% python3 -q
>>> import numpy as np
>>> np.set_printoptions(precision=3, suppress=True, linewidth=160)
>>> mat = np.load("test15.npy")
>>> mat
array([[-1.016,  0.949, -8.489,  0.225],
       [-2.104, -0.517, -4.482, -2.996],
       [-1.698, -4.718,  2.571, -5.667],
       [-0.614, -0.618,  2.508, -2.804],
       [-3.163,  4.301, -4.17 ,  4.355],
       [ 1.517, -3.088, -0.406, -2.765],
       [-1.177,  0.475,  0.08 , -2.043],
       [-0.69 , -0.379, -0.517, -1.751],
       [ 2.094,  1.393,  3.773, -0.763],
       [-0.438, -1.416, -2.846, -1.261],
       [-0.378,  6.109, -1.702,  5.643],
       [ 0.769,  1.039, -7.733,  0.335],
       [ 2.328, -3.79 ,  3.72 , -1.999]])
>>> r0, v = mat[2], mat[10]
>>> round(float(r0 @ r0), 3)
63.868
>>> pr = (r0 @ v) / (r0 @ r0) * r0
>>> round(float((v - pr) @ r0), 3)
-0.0
>>> pr
array([ 1.716,  4.767, -2.598,  5.726])
>>> lab = mat[:, 2] > np.median(mat[:, 2])
>>> r0 = mat[lab].mean(axis=0) - mat[~lab].mean(axis=0)
>>> np.argsort(-np.abs(r0).round(6), kind="stable")
array([2, 3, 1, 0])
>>> lab.astype(int)
array([0, 0, 1, 1, 0, 1, 1, 0, 1, 0, 0, 0, 1])
>>> ((mat - mat.mean(axis=0)) @ r0 > 0).astype(int)
array([0, 0, 1, 1, 0, 1, 1, 1, 1, 0, 0, 0, 1])
>>> round(float((((mat - mat.mean(axis=0)) @ r0 > 0) == lab).mean()), 3)
0.923
>>> r0
array([ 1.411, -3.165,  6.318, -3.324])
>>> Xc = mat - mat.mean(axis=0)
>>> evecs = np.linalg.svd(Xc)[2][:2]
>>> other = Xc - Xc @ evecs.T @ evecs
>>> np.diag(evecs.T @ evecs)
array([0.03 , 0.495, 0.971, 0.505])
>>> (Xc @ evecs.T).std(axis=0)
array([4.753, 3.034])
>>> round(np.linalg.norm(other) / np.linalg.norm(Xc), 3)
np.float64(0.283)
>>> A = np.loadtxt("mat.csv", delimiter=",")
>>> A
array([[ 0.   , -0.963,  3.549, -1.546,  0.293],
       [ 0.961, -0.007, -0.183, -1.119, -3.714],
       [ 0.481,  1.923, -0.944, -3.152,  1.117],
       [ 3.845, -0.028,  0.261,  0.759,  0.754],
       [ 0.24 , -3.373, -1.553, -1.359,  0.554]])
>>> x0 = np.array([0, -1, -1, 1])
>>> rhs = mat @ x0
>>> np.round(np.linalg.lstsq(mat, rhs)[0], 3) + 0
array([ 0., -1., -1.,  1.])
>>> rng = np.random.default_rng(805)
>>> rhs = rhs + 0.1 * rng.normal(size=13)
>>> rhs
array([ 7.729,  1.965, -3.592, -4.703,  4.223,  0.693, -2.718, -0.749, -6.164,  3.189,  1.253,  7.133, -1.919])
>>> coef, *_ = np.linalg.lstsq(mat, rhs)
>>> np.round(np.linalg.norm(rhs - mat @ coef), 3)
np.float64(0.287)
>>> coef
array([-0.01 , -1.041, -1.011,  1.036])
>>> q, r_ = np.linalg.qr(A)
>>> np.trace(q @ q.T)
np.float64(5.0)
>>> np.allclose(r_.T @ r_, A.T @ A)
True
>>> abs(r_[0, 0]), round(float(np.linalg.norm(A[:, 0])), 3)
(np.float64(4.0), 4.0)
>>> q.shape, r_.shape
((5, 5), (5, 5))
>>> r0 = np.array([3, 0])
>>> np.convolve(A[3], r0)
array([11.536, -0.083,  0.782,  2.276,  2.262,  0.   ])
>>> np.polyval(r0, A[3])
array([11.536, -0.083,  0.782,  2.276,  2.262])
>>> feats = np.loadtxt("data.csv", delimiter=",")
>>> feats
array([[ 1., -2.,  4.],
       [ 1., -1.,  1.],
       [ 1.,  0.,  0.],
       [ 1.,  1.,  1.],
       [ 1.,  2.,  4.],
       [ 1.,  3.,  9.],
       [ 1.,  4., 16.],
       [ 1.,  5., 25.]])
>>> x0 = np.array([0, 0, 3])
>>> rhs = feats @ x0
>>> np.round(np.linalg.lstsq(feats, rhs)[0], 3) + 0
array([0., 0., 3.])
>>> rhs
array([12.,  3.,  0.,  3., 12., 27., 48., 75.])
>>> rhs = rhs + 0.05 * rng.normal(size=8)
>>> rhs
array([11.974,  2.939, -0.003,  2.988, 12.019, 27.051, 48.039, 75.017])
>>> coef, *_ = np.linalg.lstsq(feats, rhs)
>>> coef.round()
array([-0.,  0.,  3.])
>>> [round(float(np.linalg.norm(np.linalg.solve(feats.T @ feats + lam * np.eye(3), feats.T @ rhs))), 2) for lam in (0, 1, 10, 100)]
[3.0, 2.98, 2.92, 2.67]
>>> np.round(feats.T @ (rhs - feats @ coef), 3) + 0
array([0., 0., 0.])
>>> coef
array([-0.01 ,  0.017,  2.998])
>>> m1 = np.array([[-0.9, 0.5, 0.7, 8.0],
...     [0.6, -1.5, -0.3, -6.0],
...     [-1.6, -0.1, 1.4, -17.0],
...     [-1.5, -1.5, 3.8, -16.0]])
>>> # column 3 is much longer than the rest
>>> lab = rng.permutation(4)
>>> other = m1[:, lab] * rng.choice([-1, 1], 4)
>>> other
array([[ -0.7,   0.9,  -0.5,   8. ],
       [  0.3,  -0.6,   1.5,  -6. ],
       [ -1.4,   1.6,   0.1, -17. ],
       [ -3.8,   1.5,   1.5, -16. ]])
>>> left, _, Vt = np.linalg.svd(m1.T @ other)
>>> np.round(left @ Vt, 3) + 0
array([[ 0., -1.,  0.,  0.],
       [ 0.,  0., -1.,  0.],
       [-1.,  0.,  0.,  0.],
       [ 0.,  0.,  0.,  1.]])
>>> np.round(np.linalg.lstsq(m1, other)[0], 3) + 0
array([[ 0., -1.,  0.,  0.],
       [ 0.,  0., -1.,  0.],
       [-1.,  0.,  0.,  0.],
       [ 0.,  0.,  0.,  1.]])
>>> left, sv, Vt = np.linalg.svd(other, full_matrices=False)
>>> np.abs(Vt[0])
array([0.12 , 0.063, 0.06 , 0.989])
>>> np.round(left.T @ left, 3) + 0
array([[1., 0., 0., 0.],
       [0., 1., 0., 0.],
       [0., 0., 1., 0.],
       [0., 0., 0., 1.]])
>>> np.abs(left[:, 0]).round(6).argmax()
np.int64(2)
>>> sv
array([25.676,  3.147,  1.813,  0.502])
>>> np.round(Vt @ Vt.T, 3) + 0
array([[1., 0., 0., 0.],
       [0., 1., 0., 0.],
       [0., 0., 1., 0.],
       [0., 0., 0., 1.]])
>>> left.shape, sv.shape, Vt.shape
((4, 4), (4,), (4, 4))
>>> np.cumsum(sv ** 2) / np.sum(sv ** 2)
array([0.98 , 0.995, 1.   , 1.   ])
>>> round(float(np.sqrt((sv ** 2).sum())), 3), np.round(np.linalg.norm(other), 3)
(25.937, np.float64(25.937))
>>> np.round(left.T @ other @ Vt.T, 3) + 0
array([[25.676,  0.   ,  0.   ,  0.   ],
       [ 0.   ,  3.147,  0.   ,  0.   ],
       [ 0.   ,  0.   ,  1.813,  0.   ],
       [ 0.   ,  0.   ,  0.   ,  0.502]])
>>> def softmax(z):
...     e = np.exp(z - z.max(axis=-1, keepdims=True))
...     return e / e.sum(axis=-1, keepdims=True)
... 
>>> np.round(softmax(10 * m1[3]), 3) + 0
array([0., 0., 1., 0.])
>>> np.round(softmax(m1[3]), 3) + 0
array([0.005, 0.005, 0.99 , 0.   ])
>>> S = m1 @ m1.T / np.sqrt(4)
>>> np.round(softmax(S), 3) + 0
array([[1.   , 0.   , 0.   , 0.   ],
       [0.   , 0.   , 0.907, 0.093],
       [0.   , 0.   , 0.999, 0.001],
       [0.   , 0.   , 0.922, 0.078]])
>>> softmax(S).round(6).argmax(axis=1)
array([0, 2, 2, 2])
>>> q, r_ = np.linalg.qr(m1)
>>> np.allclose(r_.T @ r_, m1.T @ m1)
True
>>> r_
array([[  2.445,   0.433,  -3.578,  16.521],
       [  0.   ,   2.138,  -1.632,  14.75 ],
       [  0.   ,   0.   ,   1.231,   4.86 ],
       [  0.   ,   0.   ,   0.   , -11.44 ]])
>>> round(np.trace(q @ q.T), 3)
np.float64(4.0)
>>> q @ r_
array([[ -0.9,   0.5,   0.7,   8. ],
       [  0.6,  -1.5,  -0.3,  -6. ],
       [ -1.6,  -0.1,   1.4, -17. ],
       [ -1.5,  -1.5,   3.8, -16. ]])
>>> np.round(q.T @ q, 3) + 0
array([[1., 0., 0., 0.],
       [0., 1., 0., 0.],
       [0., 0., 1., 0.],
       [0., 0., 0., 1.]])
>>> q.shape, r_.shape
((4, 4), (4, 4))
>>> X = np.load("x.npy")
>>> X
array([[ 0,  3,  0,  0,  0,  0],
       [-3,  0,  0,  0,  0,  0],
       [ 3, -3,  0,  0,  0,  0],
       [ 0,  0,  0,  3,  0,  0],
       [ 0,  0, -3,  0,  0,  0],
       [ 0,  0,  3, -3,  0,  0],
       [ 0,  0,  0,  0,  0,  3],
       [ 0,  0,  0,  0, -3,  0],
       [ 0,  0,  0,  0,  3, -3]])
>>> round(float(np.linalg.norm(X) ** 2 / np.linalg.norm(X, 2) ** 2), 3)
4.0
>>> round(float(np.linalg.norm(X, 2)), 3)
5.196
>>> round(float(np.linalg.norm(X, "nuc")), 3)
24.588
>>> np.linalg.norm(X, axis=1)
array([3.   , 3.   , 4.243, 3.   , 3.   , 4.243, 3.   , 3.   , 4.243])
>>> np.linalg.norm(X, axis=1).argmax()
np.int64(2)
>>> round(np.linalg.norm(X[3], 1), 3), round(np.linalg.norm(X[3], np.inf), 3)
(np.float64(3.0), np.float64(3.0))
>>> np.round(np.linalg.norm(X[3] - X[4]), 3)
np.float64(4.243)
>>> softmax(X[7])
array([0.198, 0.198, 0.198, 0.198, 0.01 , 0.198])
>>> softmax(X[7] + -1)
array([0.198, 0.198, 0.198, 0.198, 0.01 , 0.198])
>>> np.round(softmax(10 * X[7]), 3) + 0
array([0.2, 0.2, 0.2, 0.2, 0. , 0.2])
>>> S = X @ X.T / np.sqrt(6)
>>> np.round(softmax(S + np.triu(np.full(S.shape, -np.inf), 1)), 3) + 0
array([[1.   , 0.   , 0.   , 0.   , 0.   , 0.   , 0.   , 0.   , 0.   ],
       [0.025, 0.975, 0.   , 0.   , 0.   , 0.   , 0.   , 0.   , 0.   ],
       [0.   , 0.   , 1.   , 0.   , 0.   , 0.   , 0.   , 0.   , 0.   ],
       [0.024, 0.024, 0.024, 0.929, 0.   , 0.   , 0.   , 0.   , 0.   ],
       [0.023, 0.023, 0.023, 0.023, 0.908, 0.   , 0.   , 0.   , 0.   ],
       [0.001, 0.001, 0.001, 0.   , 0.   , 0.998, 0.   , 0.   , 0.   ],
       [0.022, 0.022, 0.022, 0.022, 0.022, 0.022, 0.868, 0.   , 0.   ],
       [0.022, 0.022, 0.022, 0.022, 0.022, 0.022, 0.022, 0.849, 0.   ],
       [0.001, 0.001, 0.001, 0.001, 0.001, 0.001, 0.   , 0.   , 0.996]])
>>> softmax(S)[7] @ X
array([ 0.   ,  0.   ,  0.   ,  0.   , -2.545,  0.063])
>>> softmax(S).round(6).argmax(axis=1)
array([0, 1, 2, 3, 4, 5, 6, 7, 8])
>>> x0 = np.array([5, 4, 0, 0, -1, 4])
>>> rhs = X @ x0
>>> np.round(np.linalg.pinv(X) @ X, 3) + 0
array([[1., 0., 0., 0., 0., 0.],
       [0., 1., 0., 0., 0., 0.],
       [0., 0., 1., 0., 0., 0.],
       [0., 0., 0., 1., 0., 0.],
       [0., 0., 0., 0., 1., 0.],
       [0., 0., 0., 0., 0., 1.]])
>>> rhs = rhs + 0.1 * rng.normal(size=9)
>>> rhs
array([ 12.075, -15.033,   3.   ,   0.062,  -0.18 ,  -0.07 ,  12.024,   3.127, -15.055])
>>> coef, *_ = np.linalg.lstsq(X, rhs)
>>> [round(float(np.linalg.norm(np.linalg.solve(X.T @ X + lam * np.eye(6), X.T @ rhs))), 2) for lam in (0, 1, 10, 100)]
[7.64, 6.99, 4.14, 0.95]
>>> np.round(X.T @ (rhs - X @ coef), 3) + 0
array([0., 0., 0., 0., 0., 0.])
>>> coef.round()
array([ 5.,  4.,  0.,  0., -1.,  4.])
>>> J = np.load("w.npy")
>>> J
array([[  0,   0,   0,   0,   0,   0],
       [-14, -28, -35,  -7, -35, -35],
       [ 12,  24,  30,   6,  30,  30],
       [ -4,  -8, -10,  -2, -10, -10],
       [-10, -20, -25,  -5, -25, -25],
       [ 12,  24,  30,   6,  30,  30],
       [ 12,  24,  30,   6,  30,  30]])
>>> # row 5 repeats row 2
>>> left, sv, Vt = np.linalg.svd(J)
>>> evecs = Vt[:(sv > 1e-8).sum()]
>>> x0 = J[4] + -3 * J[5] + rng.integers(2) * np.eye(6)[1]
>>> x0
array([ -46.,  -92., -115.,  -23., -115., -115.])
>>> evecs.T @ evecs
array([[0.042, 0.083, 0.104, 0.021, 0.104, 0.104],
       [0.083, 0.167, 0.208, 0.042, 0.208, 0.208],
       [0.104, 0.208, 0.26 , 0.052, 0.26 , 0.26 ],
       [0.021, 0.042, 0.052, 0.01 , 0.052, 0.052],
       [0.104, 0.208, 0.26 , 0.052, 0.26 , 0.26 ],
       [0.104, 0.208, 0.26 , 0.052, 0.26 , 0.26 ]])
>>> cov = J.T @ J
>>> (J @ J.T).shape
(7, 7)
>>> np.diag(cov)
array([ 744, 2976, 4650,  186, 4650, 4650])
>>> np.round(np.linalg.svd(J, compute_uv=False) ** 2, 3) + 0
array([17856.,     0.,     0.,     0.,     0.,     0.])
>>> np.trace(cov), (J ** 2).sum()
(np.int64(17856), np.int64(17856))
>>> np.linalg.matrix_rank(cov)
np.int64(1)
>>> T = np.stack([J, -1 * J, J[::-1]])
>>> (T @ J.T).shape
(3, 7, 7)
>>> T.sum(axis=0)
array([[ 12,  24,  30,   6,  30,  30],
       [ 12,  24,  30,   6,  30,  30],
       [-10, -20, -25,  -5, -25, -25],
       [ -4,  -8, -10,  -2, -10, -10],
       [ 12,  24,  30,   6,  30,  30],
       [-14, -28, -35,  -7, -35, -35],
       [  0,   0,   0,   0,   0,   0]])
>>> np.linalg.norm(T, axis=(1, 2))
array([133.626, 133.626, 133.626])
>>> np.linalg.matrix_rank(T.reshape(3, -1))
np.int64(2)
>>> q, _ = np.linalg.qr(np.array([[0.5, 0.5, 0.0, 1.0, 1.0, 0.6, -0.5],
...     [-0.4, 0.2, 0.2, 0.3, 1.9, -0.5, -0.3],
...     [0.2, 0.0, -0.1, 0.4, 0.6, -0.4, -1.1],
...     [1.2, -0.2, -0.1, -0.9, -0.3, 2.4, -0.5],
...     [-0.1, -1.0, 0.2, 0.1, 0.5, 2.2, 0.0],
...     [0.7, -1.4, -1.0, -1.0, -0.6, -0.9, 0.8],
...     [-0.2, 0.1, 0.3, 0.6, -0.4, -1.9, 0.4]]))
>>> evecs, _ = np.linalg.qr(np.array([[1.0, 1.7, -1.0, 0.6],
...     [1.4, -0.6, -0.4, 0.1],
...     [0.9, -0.2, 0.5, 0.3],
...     [0.9, -0.8, -0.2, 0.8]]))
>>> sv = 3 * 0.9 ** np.arange(4)
>>> W0 = q[:, :4] * sv @ evecs[:4]
>>> W0
array([[ 0.514, -1.136,  0.062,  1.772],
       [-0.372,  0.655,  0.032,  0.192],
       [-0.034, -0.62 ,  0.298,  0.657],
       [ 1.269, -1.635, -1.639, -0.584],
       [-2.102, -0.718, -0.789, -0.444],
       [-0.132, -1.69 ,  1.548, -1.173],
       [-0.725,  0.022, -0.416,  0.601]])
>>> P = W0 @ np.linalg.solve(W0.T @ W0, W0.T)
>>> np.diag(P)
array([0.804, 0.068, 0.173, 0.948, 0.899, 0.923, 0.186])
>>> P @ W0[:, 2]
array([ 0.062,  0.032,  0.298, -1.639, -0.789,  1.548, -0.416])
